$ python -q
>>> import numpy as np
>>> from numpy import linalg as LA
>>> np.set_printoptions(precision=1, suppress=True, linewidth=140, legacy="1.25")
>>> out = np.array([[1, 1], [1, -1]])
>>> rng = np.random.default_rng(687)
>>> M = np.kron(out, np.kron(out, out))[rng.permutation(8)][:3]
>>> M
array([[ 1,  1,  1,  1, -1, -1, -1, -1],
       [ 1, -1, -1,  1, -1,  1,  1, -1],
       [ 1, -1, -1,  1,  1, -1, -1,  1]])
>>> LA.norm(M, axis=0)
array([1.7, 1.7, 1.7, 1.7, 1.7, 1.7, 1.7, 1.7])
>>> round(float(LA.norm(M) ** 2 / LA.norm(M, 2) ** 2), 1)
3.0
>>> M[2] @ M[1]
0
>>> def softmax(z):
...     e = np.exp(z - z.max(axis=-1, keepdims=True))
...     return e / e.sum(axis=-1, keepdims=True)
... 
>>> np.round(softmax(M[1]), 1) + 0
array([0.2, 0. , 0. , 0.2, 0. , 0.2, 0.2, 0. ])
>>> softmax(M).sum(axis=1)
array([1., 1., 1.])
>>> S = M @ M.T / np.sqrt(8)
>>> softmax(S).round(6).argmax(axis=1)
array([0, 1, 2])
>>> f = np.array([1, -1, 1])
>>> np.convolve(M[2], f)
array([ 1, -2,  1,  1, -1, -1,  1,  1, -2,  1])
>>> np.array([np.convolve(row, f, "same") for row in M])
array([[ 0,  1,  1, -1,  1, -1, -1,  0],
       [-2,  1,  1, -3,  3, -1, -1,  2],
       [-2,  1,  1, -1, -1,  1,  1, -2]])
>>> out = M[0, 0] * M[1:] - np.outer(M[1:, 0], M[0])
>>> out
array([[ 0, -2, -2,  0,  0,  2,  2,  0],
       [ 0, -2, -2,  0,  2,  0,  0,  2]])
>>> LA.matrix_rank(out), LA.matrix_rank(M)
(2, 3)
>>> mat = np.load("sample13.npy")
>>> mat
array([[-3, -1, -3, -1, -3, -1],
       [-2,  2, -2,  2, -2,  2],
       [-3,  1, -3,  1, -3,  1],
       [-3, -1, -3, -1, -3, -1],
       [-2,  2, -2,  2, -2,  2],
       [-3,  1, -3,  1, -3,  1]])
>>> out = mat + rng.integers(-2, 3, (6, 2)) @ rng.integers(-2, 3, (2, 6))
>>> out
array([[ 0, -3,  1, -2, -8,  0],
       [ 0,  1, -1,  1, -4,  2],
       [-4,  2, -6,  1,  0,  0],
       [-1, -1, -7, -3, -1, -3],
       [-2,  2, -2,  2, -2,  2],
       [-1,  0, -2,  0, -5,  1]])
>>> out - mat
array([[ 3, -2,  4, -1, -5,  1],
       [ 2, -1,  1, -1, -2,  0],
       [-1,  1, -3,  0,  3, -1],
       [ 2,  0, -4, -2,  2, -2],
       [ 0,  0,  0,  0,  0,  0],
       [ 2, -1,  1, -1, -2,  0]])
>>> np.round(LA.svd(out - mat, compute_uv=False), 1) + 0
array([10.2,  5.3,  0. ,  0. ,  0. ,  0. ])
>>> U, sig, vt = LA.svd(mat)
>>> np.argmax(sig[:-1] / (sig[1:] + 1e-6)) + 1
2
>>> out = U[:, :2] @ np.diag(sig[:2]) @ vt[:2]
>>> round(float(LA.norm(mat - out, 2)), 1), round(float(sig[2]), 1)
(0.0, 0.0)
>>> LA.matrix_rank(out)
2
>>> np.round(LA.norm(mat - out) / LA.norm(mat), 1)
0.0
>>> out
array([[-3., -1., -3., -1., -3., -1.],
       [-2.,  2., -2.,  2., -2.,  2.],
       [-3.,  1., -3.,  1., -3.,  1.],
       [-3., -1., -3., -1., -3., -1.],
       [-2.,  2., -2.,  2., -2.,  2.],
       [-3.,  1., -3.,  1., -3.,  1.]])
>>> LA.matrix_rank(mat, rtol=0.05)
2
>>> np.round(LA.det(mat), 1)
0.0
>>> (mat - mat.T) / 2
array([[ 0. ,  0.5,  0. ,  1. , -0.5,  1. ],
       [-0.5,  0. , -1.5,  1.5, -2. ,  0.5],
       [ 0. ,  1.5,  0. ,  2. , -0.5,  2. ],
       [-1. , -1.5, -2. ,  0. , -2.5, -1. ],
       [ 0.5,  2. ,  0.5,  2.5,  0. ,  2.5],
       [-1. , -0.5, -2. ,  1. , -2.5,  0. ]])
>>> round(np.abs(LA.eigvals(mat)).max(), 1)
6.0
>>> np.allclose(mat @ mat.T, mat.T @ mat)
False
>>> np.trace(mat)
-6
>>> arr = np.load("dump.npy")
>>> arr
array([[ 1.1, -0.8, -1.4],
       [ 1.2, -0.9, -1.5],
       [-1.8,  1.4,  2.2],
       [ 1.9, -1.4, -2.4],
       [ 1.2, -0.9, -1.5]])
>>> f = np.array([-1, -3])
>>> np.array([np.convolve(row, f, "same") for row in arr])
array([[-1.1, -2.4,  3.8],
       [-1.2, -2.7,  4.2],
       [ 1.8,  4. , -6.3],
       [-1.9, -4.3,  6.7],
       [-1.2, -2.7,  4.2]])
>>> np.correlate(arr[2], arr[1], "full")
array([ 2.7, -0.4, -6.8, -0.4,  2.7])
>>> np.polyval(f, arr[2])
array([-1.2, -4.3, -5.2])
>>> np.round(np.cross(arr[2, :3], arr[1, :3]), 1) + 0
array([0., 0., 0.])
>>> W0 = np.load("data.npy")
>>> W0
array([[1, 0],
       [2, 1]])
>>> idx = rng.permutation(2)
>>> out = W0[:, idx] * rng.choice([-1, 1], 2)
>>> out
array([[-1,  0],
       [-2,  1]])
>>> U, _, vt = LA.svd(W0.T @ out)
>>> idx
array([0, 1])
>>> w, vecs = LA.eig(out)
>>> np.sort(LA.eigvals(out @ out))
array([1., 1.])
>>> np.prod(w)
-1.0
>>> out @ vecs[:, 0] - w[0] * vecs[:, 0]
array([0., 0.])
>>> W0.sum(axis=1)
array([1, 3])
>>> round(LA.norm(W0), 1)
2.4
>>> W0.sum(axis=0)
array([3, 1])
>>> LA.rank(W0)
Traceback (most recent call last):
  File "<python-input-61>", line 1, in <module>
    LA.rank(W0)
    ^^^^^^^
AttributeError: module 'numpy.linalg' has no attribute 'rank'
>>> np.diff(W0, axis=0)
array([[1, 1]])
>>> LA.matrix_rank(W0 - W0[0, 0] * np.eye(2))
1
>>> W0 @ W0
array([[1, 0],
       [4, 1]])
>>> LA.matrix_power(W0 - np.diag(np.diag(W0)), 2)
array([[0, 0],
       [0, 0]])
>>> idx = rng.permutation(2)
>>> idx
array([0, 1])
>>> out = W0[idx][:, idx]
>>> np.sort(np.abs(LA.eigvals(out)))
array([1., 1.])
>>> np.diag(out)
array([1, 1])
>>> np.allclose(out, W0)
True
>>> data = np.array([[4.0, -2.0, 2.0, 4.0],
...     [4.0, 0.0, 4.0, 4.0],
...     [-4.0, 2.0, -2.0, -4.0],
...     [2.0, 0.0, 2.0, 2.0]])
>>> vec = np.array([0, 1, 2, -1])
>>> data * vec
array([[ 0., -2.,  4., -4.],
       [ 0.,  0.,  8., -4.],
       [-0.,  2., -4.,  4.],
       [ 0.,  0.,  4., -2.]])
>>> data @ np.ones(4)
array([ 8., 12., -8.,  6.])
>>> LA.norm(data @ vec) <= LA.norm(data, 2) * LA.norm(vec) + 1e-9
True
>>> np.einsum("ij,j->i", data, vec)
array([-2.,  4.,  2.,  2.])
>>> data @ vec
array([-2.,  4.,  2.,  2.])
>>> np.sign((data @ vec).round(6))
array([-1.,  1.,  1.,  1.])
>>> q, _ = LA.qr(np.array([[1.0, 2.1, 1.4], [-0.6, -0.3, 1.9], [-0.2, 0.4, -1.8]]))
>>> feats = 2 * q
>>> feats
array([[-1.7, -1. , -0.5],
       [ 1. , -1.2, -1.3],
       [ 0.3, -1.3,  1.5]])
>>> np.round(feats.T @ feats, 1) + 0
array([[4., 0., 0.],
       [0., 4., 0.],
       [0., 0., 4.]])
>>> q, Rm = LA.qr(feats)
>>> Rm.round(1) + 0
array([[2., 0., 0.],
       [0., 2., 0.],
       [0., 0., 2.]])
>>> np.allclose(Rm.T @ Rm, feats.T @ feats)
True
>>> abs(Rm[0, 0]), round(float(LA.norm(feats[:, 0])), 1)
(2.0, 2.0)
>>> round(float(np.trace(q @ q.T)), 1)
3.0
>>> vec = np.array([2, 0, -2])
>>> target = feats @ vec
>>> target
array([-2.5,  4.6, -2.3])
>>> np.round(LA.solve(feats.T, feats[1]), 1) + 0
array([0., 1., 0.])
>>> np.round(LA.solve(feats, 2 * target), 1) + 0
array([ 4.,  0., -4.])
>>> np.round(LA.solve(feats, target + feats[:, 0]), 1) + 0
array([ 3.,  0., -2.])
>>> t3 = np.stack([feats, 3 * feats, feats[::-1]])
>>> t3.sum(axis=0)
array([[-6.4, -5.2, -0.4],
       [ 5.1, -5.9, -6.3],
       [-0.3, -6.2,  5.5]])
>>> LA.matrix_rank(t3)
array([3, 3, 3])
>>> (t3 @ feats.T).shape
(3, 3, 3)
>>> np.einsum("bij,cij->bc", t3, t3)
array([[ 12.,  36.,   4.],
       [ 36., 108.,  12.],
       [  4.,  12.,  12.]])
>>> out = np.array([[1, 1], [1, -1]])
>>> F = np.kron(out, np.kron(out, out))[rng.permutation(8)][:3]
>>> F
array([[ 1,  1, -1, -1, -1, -1,  1,  1],
       [ 1, -1, -1,  1, -1,  1,  1, -1],
       [ 1,  1, -1, -1,  1,  1, -1, -1]])
>>> np.round(softmax(10 * F[1]), 1) + 0
array([0.2, 0. , 0. , 0.2, 0. , 0.2, 0.2, 0. ])
>>> np.round(softmax(F[1]), 1) + 0
array([0.2, 0. , 0. , 0.2, 0. , 0.2, 0.2, 0. ])
>>> np.round(softmax(F[1] + -3), 1) + 0
array([0.2, 0. , 0. , 0.2, 0. , 0.2, 0.2, 0. ])
>>> S = F @ F.T / np.sqrt(8)
>>> softmax(S)
array([[0.9, 0.1, 0.1],
       [0.1, 0.9, 0.1],
       [0.1, 0.1, 0.9]])
>>> softmax(S)[1] @ F
array([ 1. , -0.8, -1. ,  0.8, -0.9,  0.9,  0.9, -0.9])
>>> cov = F.T @ F
>>> cov
array([[ 3,  1, -3, -1, -1,  1,  1, -1],
       [ 1,  3, -1, -3,  1, -1, -1,  1],
       [-3, -1,  3,  1,  1, -1, -1,  1],
       [-1, -3,  1,  3, -1,  1,  1, -1],
       [-1,  1,  1, -1,  3,  1, -3, -1],
       [ 1, -1, -1,  1,  1,  3, -1, -3],
       [ 1, -1, -1,  1, -3, -1,  3,  1],
       [-1,  1,  1, -1, -1, -3,  1,  3]])
>>> (F @ F.T).shape
(3, 3)
>>> np.diag(cov)
array([3, 3, 3, 3, 3, 3, 3, 3])
>>> LA.matrix_rank(cov)
3
>>> LA.svd(F, compute_uv=False) ** 2
array([8., 8., 8.])
